% python3 -q
>>> import numpy as np
>>> from numpy import linalg as LA
>>> np.set_printoptions(precision=3, suppress=True, linewidth=100)
>>> F = np.array([[1, -6, 2, 0, 1],
...     [1, -3, 1, 2, 1],
...     [0, -3, 1, 2, 2],
...     [0, -6, 2, 0, 2],
...     [0, -6, 2, 2, 2]])
>>> # looks like rank 4
>>> left, sv, vt = LA.svd(F)
>>> vecs = vt[:(sv > 1e-8).sum()]
>>> rng = np.random.default_rng(56206)
>>> x0 = F[1] + 2 * F[4] + rng.integers(2) * np.eye(5)[3]
>>> x0
array([  1., -15.,   5.,   7.,   5.])
>>> np.allclose(vecs.T @ vecs @ x0, x0)
True
>>> np.round(LA.norm(x0 - vecs.T @ vecs @ x0), 3)
np.float64(0.0)
>>> LA.lstsq(F[:-1].T, F[-1])[2]
np.int32(3)
>>> np.unique(F.round(6), axis=0).shape
(5, 5)
>>> K = np.array([[0, 0, 1], [0, 0, 0], [1, 0, 0]])
>>> round(float(LA.det(2 * K)), 3), np.round(LA.det(K), 3)
(0.0, np.float64(0.0))
>>> np.einsum("ij,ji->", K, K)
np.int64(2)
>>> round(float(LA.det(K.T)), 3)
0.0
>>> LA.eigvals(K)
array([ 1., -1.,  0.])
>>> np.einsum("ii->", K)
np.int64(0)
>>> np.sort(np.abs(LA.eigvals(K)))
array([0., 1., 1.])
>>> K.inv()
Traceback (most recent call last):
  File "<python-input-21>", line 1, in <module>
    K.inv()
    ^^^^^
AttributeError: 'numpy.ndarray' object has no attribute 'inv'
>>> K @ K
array([[1, 0, 0],
       [0, 0, 0],
       [0, 0, 1]])
>>> M = np.array([[0, 0, 0, 0, 1],
...     [0, 0, 1, 1, 0],
...     [0, 1, 0, 1, 0],
...     [0, 1, 1, 0, 1],
...     [1, 0, 0, 1, 0]])
>>> # symmetric
>>> w1 = np.array([[0, 0], [1, 2], [3, 2], [1, 4], [5, 2]])
>>> b = np.array([-2, 2])
>>> act = np.maximum(M @ w1 + b, 0)
>>> (act > 0).astype(int)
array([[1, 1],
       [1, 1],
       [0, 1],
       [1, 1],
       [0, 1]])
>>> Z = np.array([[3, 1], [2, 1]])
>>> act @ Z
array([[17,  7],
       [22, 10],
       [16,  8],
       [37, 15],
       [12,  6]])
>>> f = np.array([7, -3, 9, 4, -2])
>>> Y = M + np.outer(f, np.eye(5)[4])
>>> LA.matrix_rank(Y - M)
np.int64(1)
>>> Y
array([[ 0.,  0.,  0.,  0.,  8.],
       [ 0.,  0.,  1.,  1., -3.],
       [ 0.,  1.,  0.,  1.,  9.],
       [ 0.,  1.,  1.,  0.,  5.],
       [ 1.,  0.,  0.,  1., -2.]])
>>> LA.matrix_rank(LA.inv(Y) - LA.inv(M), tol=1e-8)
np.int64(1)
